% python3 -q
>>> import numpy as np
>>> import numpy.linalg as la
>>> np.set_printoptions(suppress=True, linewidth=120)
>>> mat = np.loadtxt("dump.csv", delimiter=",")
>>> mat
array([[ 0.4,  0.5,  0.9, -0.4,  1.2, -0.2, -0.4, -1.6, -0.4,  0.9, -0.2, -0.9],
       [-1.4,  0.1, -0.3,  0.9, -0.3,  0.1,  2. ,  0.5,  0.6, -0.1,  0.5, -0.2],
       [ 0.3,  0. ,  0.1,  0.3, -0.1, -0.3, -2.4,  0.6, -2.1,  0.9,  0.9, -1.3],
       [ 0.2,  0.4,  0.7,  0.1, -0.1, -0.1, -1.3, -0.3,  0.2, -0.6,  0. ,  0.9],
       [ 0.8, -0.1,  0.7,  0.9, -0.6, -0.9,  0.2,  1.3, -0.8,  0.5,  0.6,  0.9],
       [-0.7, -0.8, -0.1,  1.2,  1. ,  1.6,  2.9, -0.7, -0.8, -1.2,  0.4,  0.2],
       [-1.4,  0. ,  0.9,  0. ,  0. ,  1.5,  1.5,  0.6, -0.4,  0. ,  0.8, -0.5],
       [-1.1, -0.6, -1. ,  1.3, -1.6,  0.6, -0.2, -0.9,  0.1, -0.3,  2.4, -1.3]])
>>> T = np.stack([mat, 3 * mat, mat[::-1]])
>>> (T @ mat.T).shape
(3, 8, 8)
>>> T.shape
(3, 8, 12)
>>> A2 = mat / np.sqrt((mat ** 2).mean(axis=1, keepdims=True))
>>> A2[6].round(2)
array([-1.65,  0.  ,  1.06,  0.  ,  0.  ,  1.76,  1.76,  0.71, -0.47,  0.  ,  0.94, -0.59])
>>> np.round(la.norm(A2, axis=1), 2)
array([3.46, 3.46, 3.46, 3.46, 3.46, 3.46, 3.46, 3.46])
>>> print(la.matrix_rank(mat - mat.mean(axis=1, keepdims=True)))
8
>>> la.matrix_rank(A2) == la.matrix_rank(mat)
np.True_
>>> feats = np.load("case8.npy")
>>> feats.round(2) + 0
array([[-0.7 , -0.17,  0.01, -0.21,  0.34,  0.56,  0.08],
       [ 0.61, -0.23, -0.21, -0.14,  0.07,  0.53,  0.46],
       [-0.22,  0.49, -0.14, -0.42, -0.28, -0.2 ,  0.63],
       [-0.03, -0.63, -0.26, -0.61, -0.14, -0.34, -0.17],
       [-0.08, -0.07,  0.22,  0.  , -0.86,  0.42, -0.18],
       [-0.11, -0.48,  0.58,  0.26, -0.04, -0.25,  0.54],
       [ 0.25,  0.22,  0.7 , -0.56,  0.21,  0.06, -0.19]])
>>> x0 = np.array([1, -9, -5, -1, -4, -6, 2])
>>> np.round(feats.T @ (feats @ x0), 2)
array([ 1., -9., -5., -1., -4., -6.,  2.])
>>> np.round(np.abs(la.eigvals(feats)), 2)
array([1., 1., 1., 1., 1., 1., 1.])
>>> [p for p in range(1, 25) if np.allclose(la.matrix_power(feats, p), np.eye(7))]
[]
>>> np.round(la.norm(x0), 2), round(float(la.norm(feats @ x0)), 2)
(np.float64(12.81), 12.81)
>>> G = feats.T @ feats
>>> np.round(la.svd(feats, compute_uv=False) ** 2, 2)
array([1., 1., 1., 1., 1., 1., 1.])
>>> np.allclose(G, G.T)
True
>>> np.round(np.diag(G), 2)
array([1., 1., 1., 1., 1., 1., 1.])
>>> np.round(np.trace(G), 2), round((feats ** 2).sum(), 2)
(np.float64(7.0), np.float64(7.0))
>>> T = np.stack([feats, -3 * feats, feats[::-1]])
>>> print(la.matrix_rank(T))
[7 7 7]
>>> T.shape
(3, 7, 7)
>>> np.round(la.norm(T, axis=(1, 2)), 2)
array([2.65, 7.94, 2.65])
>>> def softmax(z):
...     e = np.exp(z - z.max(axis=-1, keepdims=True))
...     return e / e.sum(axis=-1, keepdims=True)
... 
>>> np.round(softmax(feats).sum(axis=1), 2)
array([1., 1., 1., 1., 1., 1., 1.])
>>> scores = feats @ feats.T / np.sqrt(7)
>>> np.round(softmax(scores + np.triu(np.full(scores.shape, -np.inf), 1)), 2)
array([[1.  , 0.  , 0.  , 0.  , 0.  , 0.  , 0.  ],
       [0.41, 0.59, 0.  , 0.  , 0.  , 0.  , 0.  ],
       [0.29, 0.29, 0.42, 0.  , 0.  , 0.  , 0.  ],
       [0.22, 0.22, 0.22, 0.33, 0.  , 0.  , 0.  ],
       [0.18, 0.18, 0.18, 0.18, 0.27, 0.  , 0.  ],
       [0.15, 0.15, 0.15, 0.15, 0.15, 0.23, 0.  ],
       [0.13, 0.13, 0.13, 0.13, 0.13, 0.13, 0.2 ]])
>>> print(np.round(softmax(scores), 2))
[[0.2  0.13 0.13 0.13 0.13 0.13 0.13]
 [0.13 0.2  0.13 0.13 0.13 0.13 0.13]
 [0.13 0.13 0.2  0.13 0.13 0.13 0.13]
 [0.13 0.13 0.13 0.2  0.13 0.13 0.13]
 [0.13 0.13 0.13 0.13 0.2  0.13 0.13]
 [0.13 0.13 0.13 0.13 0.13 0.2  0.13]
 [0.13 0.13 0.13 0.13 0.13 0.13 0.2 ]]
>>> A = np.loadtxt("x.csv", delimiter=",")
>>> A
array([[ 3.,  2.,  5.,  0.,  0.,  0.,  3.,  0.,  0.,  0.,  0.,  0.,  0.],
       [ 8., 10., 12.,  1.,  3.,  0., 12.,  4.,  0.,  1.,  5.,  1., 10.],
       [ 3.,  7.,  2.,  0.,  3.,  4.,  2.,  7.,  0.,  0.,  5.,  0.,  4.],
       [ 9., 12., 10.,  5.,  6.,  6., 10., 11.,  0.,  4.,  8.,  2., 14.],
       [ 9., 12., 16., 15.,  6.,  8., 12., 11., 12., 12.,  8., 12., 22.],
       [ 0., 11.,  0.,  1.,  7., 12.,  0., 15.,  0.,  5.,  9.,  0.,  6.],
       [ 5.,  9.,  5., 10.,  6., 11.,  2., 14., 10.,  8.,  8.,  7., 14.],
       [ 0.,  0.,  0.,  0.,  0.,  0.,  0.,  0.,  0.,  0.,  0.,  0.,  0.],
       [12.,  4., 13.,  4.,  1.,  0.,  7.,  4.,  2.,  0.,  3.,  6., 10.],
       [ 0.,  0.,  6.,  0.,  0.,  0.,  0.,  0.,  6.,  0.,  0., 10.,  0.],
       [14.,  2., 13., 16.,  3.,  7.,  1., 12., 18.,  3.,  5., 16., 18.],
       [ 6.,  0.,  0.,  0.,  0.,  0.,  0.,  1.,  0.,  0.,  0.,  0.,  0.],
       [ 5.,  3., 10.,  0.,  0.,  0.,  7.,  0.,  0.,  0.,  0.,  2.,  2.],
       [ 4.,  0.,  8.,  0.,  0.,  0.,  1.,  0.,  0.,  0.,  0.,  5.,  0.],
       [ 2., 13.,  0.,  0.,  6.,  6.,  6., 10.,  0.,  1.,  8.,  0.,  4.],
       [ 3.,  3.,  6.,  0.,  0.,  0.,  5.,  0.,  0.,  0.,  0.,  0.,  0.],
       [ 0.,  0.,  0.,  0.,  0.,  0.,  0.,  0.,  0.,  0.,  0.,  0.,  0.],
       [ 1.,  5., 11.,  8.,  0.,  1.,  6.,  0., 10.,  8.,  2., 11., 10.],
       [ 6.,  0.,  5.,  4.,  0.,  0.,  0.,  1., 10.,  0.,  0., 10.,  2.],
       [ 8.,  0.,  6.,  3.,  0.,  0.,  0.,  1.,  8.,  0.,  0.,  9.,  2.],
       [ 6.,  8.,  5.,  2.,  4.,  5.,  4.,  9.,  0.,  1.,  6.,  1.,  8.],
       [ 0., 10.,  0.,  0.,  3.,  5.,  1.,  4.,  0.,  5.,  5.,  0.,  0.],
       [ 4.,  9.,  7., 10.,  5.,  9.,  4., 11., 10.,  9.,  7.,  8., 14.],
       [ 0.,  1.,  0.,  0.,  0.,  5.,  0.,  4.,  6.,  2.,  2.,  3.,  0.],
       [ 0., 12.,  0.,  0.,  5.,  8.,  3.,  8.,  0.,  8.,  7.,  0.,  4.],
       [ 0.,  0.,  0.,  0.,  0.,  0.,  0.,  0.,  0.,  0.,  0.,  0.,  0.],
       [14., 14., 20., 19.,  8., 10., 15., 15., 14., 13., 10., 14., 28.],
       [ 2.,  0.,  0.,  3.,  1.,  6.,  0.,  8.,  8.,  0.,  3.,  5.,  2.],
       [ 0.,  5.,  0.,  0.,  0.,  1.,  0.,  0.,  0.,  2.,  2.,  0.,  0.],
       [ 0.,  6.,  0.,  0.,  0.,  0.,  3.,  0.,  0.,  0.,  1.,  0.,  0.],
       [ 0.,  0.,  7., 10.,  0.,  1.,  0.,  0., 18.,  5.,  0., 16.,  6.],
       [ 0.,  0.,  0.,  0.,  0.,  0.,  0.,  0.,  0.,  0.,  0.,  0.,  0.],
       [ 0., 14.,  0.,  7.,  8., 14.,  3., 15.,  6., 13., 10.,  2., 12.],
       [ 0.,  6.,  0.,  0.,  0.,  1.,  0.,  0.,  0.,  3.,  2.,  0.,  0.],
       [ 5.,  6.,  8.,  0.,  0.,  0.,  8.,  0.,  0.,  0.,  2.,  0.,  2.],
       [ 0.,  8.,  3., 10.,  3.,  9.,  1.,  6., 14., 15.,  5., 10., 10.],
       [ 6.,  0.,  2.,  0.,  0.,  0.,  0.,  1.,  4.,  0.,  0.,  5.,  0.],
       [ 8.,  6., 14.,  1.,  0.,  0., 11.,  0.,  0.,  0.,  2.,  4.,  8.],
       [ 0.,  0.,  0.,  0.,  0.,  0.,  0.,  0.,  0.,  0.,  0.,  0.,  0.],
       [ 0.,  0.,  0.,  0.,  0.,  0.,  0.,  0.,  2.,  0.,  0.,  6.,  0.],
       [ 7.,  1.,  9., 12.,  1.,  5.,  0.,  7., 16.,  4.,  3., 14., 12.],
       [ 0., 11., 11., 14.,  3.,  7.,  9.,  3., 16., 20.,  5., 14., 16.],
       [ 0.,  0.,  7.,  0.,  0.,  0.,  0.,  0.,  2.,  0.,  0.,  8.,  0.],
       [ 0., 11.,  7., 14.,  5., 11.,  5.,  9., 16., 18.,  7., 12., 16.],
       [ 2.,  7.,  8.,  1.,  1.,  0.,  7.,  1.,  0.,  3.,  3.,  3.,  6.],
       [ 8., 15., 15., 16.,  8., 11., 13., 14., 12., 15., 10., 11., 24.],
       [ 0.,  7.,  5.,  2.,  0.,  1.,  5.,  0.,  4.,  9.,  2.,  5.,  4.],
       [ 7., 17., 16., 23., 10., 16., 13., 18., 20., 22., 12., 16., 30.],
       [ 4., 11.,  0.,  7.,  8., 14.,  0., 18.,  6.,  7., 10.,  2., 12.],
       [12.,  8., 17., 14.,  4.,  5., 10.,  9., 12.,  7.,  6., 13., 20.],
       [14., 10., 16.,  9.,  5.,  4., 12., 10.,  4.,  3.,  7.,  7., 18.]])
>>> hat = A @ la.solve(A.T @ A, A.T)
>>> round(float(np.trace(hat)), 2)
13.0
>>> print(np.round(np.diag(hat), 2))
[0.17 0.52 0.11 0.13 0.11 0.31 0.12 0.   0.23 0.31 0.38 0.24 0.32 0.35 0.5  0.29 0.   0.21 0.23 0.26 0.1  0.38 0.07
 0.37 0.18 0.   0.22 0.61 0.2  0.58 0.43 0.   0.2  0.23 0.31 0.23 0.27 0.66 0.   0.43 0.23 0.3  0.34 0.16 0.16 0.15
 0.55 0.29 0.25 0.12 0.18]
>>> np.allclose(hat @ hat, hat)
True
>>> np.round(la.eigvalsh(hat), 2) + 0
array([0., 0., 0., 0., 0., 0., 0., 0., 0., 0., 0., 0., 0., 0., 0., 0., 0., 0., 0., 0., 0., 0., 0., 0., 0., 0., 0., 0.,
       0., 0., 0., 0., 0., 0., 0., 0., 0., 0., 1., 1., 1., 1., 1., 1., 1., 1., 1., 1., 1., 1., 1.])
